$ ipython --no-banner

In [1]: import numpy as np

In [2]: np.set_printoptions(precision=2, suppress=True, linewidth=160, legacy="1.25")

In [3]: def rnd(a):
   ...:     return np.round(a, 2) + 0
   ...: 

In [4]: W0 = np.load("w.npy")

In [5]: print(rnd(W0))
[[ 0.05  0.32 -0.95]
 [ 0.32  0.89  0.32]
 [-0.95  0.32  0.05]]

In [6]: O, r_ = np.linalg.qr(W0)

In [7]: print(rnd(O.T @ O))
[[1. 0. 0.]
 [0. 1. 0.]
 [0. 0. 1.]]

In [8]: print(np.allclose(r_.T @ r_, W0.T @ W0))
True

In [9]: print(rnd(np.abs(np.diag(r_))))
[1. 1. 1.]

In [10]: print(rnd(O))
[[-0.05 -0.32  0.95]
 [-0.32 -0.89 -0.32]
 [ 0.95 -0.32 -0.05]]

In [11]: X = np.loadtxt("layer10.csv", delimiter=",")

In [12]: print(rnd(X))
[[ 0.5  -0.19  0.38 -0.25]
 [-0.19  0.93  0.15 -0.1 ]
 [ 0.38  0.15  0.7   0.2 ]
 [-0.25 -0.1   0.2   0.87]]

In [13]: Uu, sv, Vh = np.linalg.svd(X)

In [14]: vecs = Vh[:(sv > 1e-8).sum()]

In [15]: rng = np.random.default_rng(6081)

In [16]: vec = X[1] + -1 * X[0] + rng.integers(2) * np.eye(4)[3]

In [17]: print(rnd(vec))
[-0.7   1.12 -0.24  1.16]

In [18]: print(np.linalg.matrix_rank(np.vstack([X, vec])))
4

In [19]: print(rnd(np.diag(vecs.T @ vecs)))
[0.5  0.93 0.7  0.87]

In [20]: print(np.allclose(vecs.T @ vecs @ vec, vec))
False

In [21]: evals, vecs = np.linalg.eigh(X)

In [22]: vec = np.array([7, 5, 6, 3])

In [23]: print(rnd(np.linalg.eigvalsh(X[1:, 1:])))
[0.5 1.  1. ]

In [24]: print(rnd(vecs * np.abs(evals) @ vecs.T))
[[ 0.5  -0.19  0.38 -0.25]
 [-0.19  0.93  0.15 -0.1 ]
 [ 0.38  0.15  0.7   0.2 ]
 [-0.25 -0.1   0.2   0.87]]

In [25]: print(rnd(vec @ X @ vec / (vec @ vec)), rnd(evals[0]), evals[-1])
0.86 0.0 1.0

In [26]: print(rnd(vec @ X @ vec))
102.14

In [27]: vec = np.array([-5, 5, -2, -1])

In [28]: print(rnd((vec - X @ vec) @ (X @ vec)))
0.0

In [29]: print(rnd(np.trace(X)))
3.0

In [30]: print(rnd(X @ X @ vec))
[-4.    5.39 -2.78 -0.49]

In [31]: Uu, sv, Vh = np.linalg.svd(X)

In [32]: print(rnd(sv))
[1. 1. 1. 0.]

In [33]: M2 = Uu[:, :3] @ np.diag(sv[:3]) @ Vh[:3]

In [34]: print(np.linalg.matrix_rank(M2))
3

In [35]: print(rnd(np.linalg.norm(X - M2, 2)), rnd(sv[3]))
0.0 0.0

In [36]: evals, vecs = np.linalg.eigh(X)

In [37]: print(rnd(np.linalg.eigvalsh(X + 2 * np.eye(4))))
[2. 3. 3. 3.]

In [38]: print(rnd(evals))
[0. 1. 1. 1.]

In [39]: print(rnd(vecs @ np.diag(evals) @ vecs.T))
[[ 0.5  -0.19  0.38 -0.25]
 [-0.19  0.93  0.15 -0.1 ]
 [ 0.38  0.15  0.7   0.2 ]
 [-0.25 -0.1   0.2   0.87]]

In [40]: print((evals > 1e-8).sum(), (evals < -1e-8).sum())
3 0

In [41]: data = np.load("out14.npy")

In [42]: print(data)
[[1.   0.5  0.25]
 [0.5  1.   0.5 ]
 [0.25 0.5  1.  ]]

In [43]: vec = np.array([3, 1, 0])

In [44]: rhs = data @ vec

In [45]: coef, lr = np.zeros(3), 1 / np.linalg.norm(data, 2) ** 2

In [46]: for i in range(30):
    ...:     coef -= lr * data.T @ (data @ coef - rhs)
    ...:     if i % 10 == 0: print(i, round(np.linalg.norm(data @ coef - rhs), 2))
    ...: 
0 1.35
10 0.26
20 0.09

In [47]: print(rnd(np.linalg.cond(data)))
4.53

In [48]: M2 = data / np.linalg.norm(data, axis=1, keepdims=True)

In [49]: C2 = M2 @ M2.T

In [50]: print(rnd(C2[0]))
[1.   0.8  0.57]

In [51]: print(np.argwhere(np.triu(np.abs(C2) > 0.95, 1)))
[]

In [52]: print(rnd(np.linalg.norm(M2, axis=1)))
[1. 1. 1.]

In [53]: evals, vecs = np.linalg.eigh(data)

In [54]: print(rnd(vecs.T @ vecs))
[[1. 0. 0.]
 [0. 1. 0.]
 [0. 0. 1.]]

In [55]: print(np.unique(evals.round(6) + 0, return_counts=True)[1])
[1 1 1]

In [56]: print(rnd(np.linalg.eigvalsh(data + 4 * np.eye(3))))
[4.41 4.75 5.84]

In [57]: print(rnd(np.linalg.eigvalsh(data @ data)))
[0.17 0.56 3.4 ]

In [58]: print(rnd(evals.sum()), np.trace(data))
3.0 3.0

In [59]: print(rnd(W0[:, 1] @ W0[:, 0]))
0.0

In [60]: print(rnd(W0 @ W0.T))
[[1. 0. 0.]
 [0. 1. 0.]
 [0. 0. 1.]]

In [61]: print(rnd(W0.T @ W0))
[[1. 0. 0.]
 [0. 1. 0.]
 [0. 0. 1.]]

In [62]: print(rnd(np.linalg.norm(W0, axis=0)))
[1. 1. 1.]

In [63]: O, _ = np.linalg.qr(np.array([[-1.3, -1.0, 0.8], [0.8, 0.7, 1.7], [0.7, 1.4, 1.2]]))

In [64]: F = -1 * O

In [65]: print(rnd(F))
[[ 0.77 -0.4  -0.49]
 [-0.48  0.14 -0.87]
 [-0.42 -0.9   0.09]]

In [66]: M2 = F / np.linalg.norm(F, axis=1, keepdims=True)

In [67]: C2 = M2 @ M2.T

In [68]: print((C2 - 2 * np.eye(3)).round(6).argmax(axis=1))
[1 0 0]

In [69]: print(rnd(C2))
[[1. 0. 0.]
 [0. 1. 0.]
 [0. 0. 1.]]

In [70]: print(np.argwhere(np.triu(np.abs(C2) > 0.95, 1)))
[]

In [71]: print(rnd(C2[0]))
[1. 0. 0.]

In [72]: E = np.load("block6.npy")

In [73]: print(E)
[[ 2.34 -1.77  0.02]
 [ 1.09 -0.81 -0.01]
 [-5.33  3.94  0.04]
 [ 2.2  -1.58 -0.05]
 [ 0.41 -0.33 -0.03]
 [-0.18  0.17 -0.03]
 [-2.78  2.14 -0.04]
 [ 6.78 -5.03  0.02]
 [-1.82  1.32  0.01]
 [ 5.76 -4.25  0.03]
 [-1.58  1.16 -0.01]
 [ 0.23 -0.11 -0.01]
 [ 4.99 -3.74 -0.02]
 [-4.84  3.71  0.05]
 [-3.13  2.46  0.05]
 [-0.53  0.24  0.  ]
 [ 0.28 -0.24 -0.04]]

In [74]: dist = np.linalg.norm(E[:, None] - E[None], axis=-1)

In [75]: print(dist.mean(axis=1).argmax())
7

In [76]: print(rnd(dist[:5, :5]))
[[0.   1.58 9.56 0.25 2.41]
 [1.58 0.   7.99 1.35 0.83]
 [9.56 7.99 0.   9.34 7.15]
 [0.25 1.35 9.34 0.   2.18]
 [2.41 0.83 7.15 2.18 0.  ]]

In [77]: print(np.linalg.matrix_rank(dist ** 2))
5

In [78]: print((dist + 1e9 * np.eye(17)).round(6).argmin(axis=1))
[ 3  4 13  0 16 15 14  9 10 12  8 16  9  2  6  5 11]

In [79]: print(np.allclose(X[:-1].T @ np.linalg.lstsq(X[:-1].T, X[-1])[0], X[-1]))
True

In [80]: print(rnd(X @ np.linalg.pinv(X) @ X))
[[ 0.5  -0.19  0.38 -0.25]
 [-0.19  0.93  0.15 -0.1 ]
 [ 0.38  0.15  0.7   0.2 ]
 [-0.25 -0.1   0.2   0.87]]

In [81]: print(np.linalg.lstsq(X[:-1].T, X[-1])[2])
3

In [82]: print(rnd(np.trace(np.linalg.pinv(X) @ X)))
3.0

In [83]: print(np.abs(np.diag(np.linalg.qr(X)[1])) > 1e-9)
[ True  True  True False]

In [84]: M2 = data + rng.integers(-2, 3, (3, 1)) @ rng.integers(-2, 3, (1, 3))

In [85]: print(M2)
[[1.   0.5  0.25]
 [1.5  3.   0.5 ]
 [1.25 2.5  1.  ]]

In [86]: print(M2 - data)
[[0. 0. 0.]
 [1. 2. 0.]
 [1. 2. 0.]]

In [87]: print(rnd(np.linalg.svd(M2 - data, compute_uv=False)))
[3.16 0.   0.  ]

In [88]: print(np.linalg.matrix_rank(M2 - data, tol=1e-8))
1

In [89]: vec = np.array([2, 1, 1])

In [90]: print((E @ vec).argmax())
7

In [91]: print(np.sign((E @ vec).round(6)))
[ 1.  1. -1.  1.  1. -1. -1.  1. -1.  1. -1.  1.  1. -1. -1. -1.  1.]

In [92]: hat = E @ np.linalg.solve(E.T @ E, E.T)

In [93]: print(rnd(hat @ E[:, 1]))
[-1.77 -0.81  3.94 -1.58 -0.33  0.17  2.14 -5.03  1.32 -4.25  1.16 -0.11 -3.74  3.71  2.46  0.24 -0.24]

In [94]: print(rnd(np.diag(hat)))
[0.08 0.01 0.24 0.25 0.06 0.09 0.26 0.32 0.05 0.31 0.03 0.07 0.14 0.32 0.33 0.35 0.1 ]

In [95]: arr = np.loadtxt("case12.csv", delimiter=",")

In [96]: print(arr)
[[ 0.2   0.59 -0.2 ]
 [ 1.2   2.07 -0.7 ]
 [-0.3   2.68 -0.9 ]
 [ 0.5   3.02 -1.  ]
 [ 0.8   4.22 -1.4 ]
 [ 0.2   2.69 -0.9 ]
 [-0.3   1.5  -0.5 ]
 [ 0.4  -2.7   0.9 ]
 [-0.4  -5.08  1.7 ]
 [-1.1   0.95 -0.3 ]
 [-1.7   1.82 -0.6 ]
 [ 0.8   0.33 -0.1 ]
 [-1.5  -1.51  0.5 ]
 [-0.3   8.38 -2.8 ]
 [-1.2   1.46 -0.5 ]
 [-0.5  -0.89  0.3 ]
 [-0.7  -0.27  0.1 ]
 [-0.2  -0.88  0.3 ]
 [-0.6   2.68 -0.9 ]]

In [97]: M2 = np.array([[0, 2], [1, 2], [0, 0]])

In [98]: print(rnd(np.einsum("ij->j", arr)))
[-4.7  21.06 -7.  ]

In [99]: hat = arr @ np.linalg.solve(arr.T @ arr, arr.T)

In [100]: print(rnd(np.diag(hat)))
[0.01 0.19 0.08 0.14 0.24 0.05 0.02 0.06 0.17 0.35 0.29 0.16 0.22 0.43 0.29 0.03 0.12 0.04 0.1 ]

In [101]: print(rnd(np.trace(hat)))
3.0

In [102]: cen = arr - arr.mean(axis=0)

In [103]: vecs = np.linalg.svd(cen)[2][:2]

In [104]: M2 = cen - cen @ vecs.T @ vecs

In [105]: print(rnd(np.cov(cen @ vecs.T, rowvar=False)))
[[9.02 0.  ]
 [0.   0.62]]

In [106]: print(rnd(np.diag(vecs.T @ vecs)))
[1.  0.9 0.1]

In [107]: print(rnd(M2.std(axis=0)))
[0.   0.   0.01]

In [108]: A = np.load("dump.npy")

In [109]: print(A)
[[-1.2 -1.   1.7]
 [ 0.   1.8  0.7]
 [-1.7  0.8  0. ]]

In [110]: vec = np.array([1, 2, 0])

In [111]: print(rnd(np.einsum("ij,j->i", A, vec)))
[-3.2  3.6 -0.1]

In [112]: print((A @ vec).argmax())
1

In [113]: print(rnd((A * vec).sum(axis=1)))
[-3.2  3.6 -0.1]

In [114]: print(np.linalg.norm(A @ vec) <= np.linalg.norm(A, 2) * np.linalg.norm(vec) + 1e-9)
True

In [115]: print(rnd(A @ np.ones(3)))
[-0.5  2.5 -0.9]

In [116]: print(np.sign((A @ vec).round(6)))
[-1.  1. -1.]

In [117]: vec = np.array([1, 2, 2])

In [118]: rhs = A @ vec

In [119]: coef, lr = np.zeros(3), 1 / np.linalg.norm(A, 2) ** 2

In [120]: for i in range(3):
     ...:     coef -= lr * A.T @ (A @ coef - rhs)
     ...:     if i % 1 == 0: print(i, round(np.linalg.norm(A @ coef - rhs), 2))
     ...: 
0 2.38
1 1.64
2 1.17

In [121]: print(rnd(coef))
[0.45 1.87 1.3 ]

In [122]: print(rnd(np.linalg.cond(A)))
1.87

In [123]: mat = np.load("run13.npy")

In [124]: print(mat)
[[ 1  1 -1 -1  1  1 -1 -1]
 [ 1 -1 -1  1 -1  1  1 -1]
 [ 1 -1  1 -1  1 -1  1 -1]
 [ 1  1  1  1 -1 -1 -1 -1]]

In [125]: M2 = mat / np.linalg.norm(mat, axis=1, keepdims=True)

In [126]: C2 = M2 @ M2.T

In [127]: print(rnd(np.linalg.norm(M2, axis=1)))
[1. 1. 1. 1.]

In [128]: print(np.degrees(np.arccos(np.clip(C2[0, 2], -1, 1))))
90.0

In [129]: print(rnd(np.linalg.norm(mat, "nuc")))
11.31

In [130]: print(rnd(np.linalg.norm(mat, 2)))
2.83

In [131]: print(mat[2] @ mat[3])
0
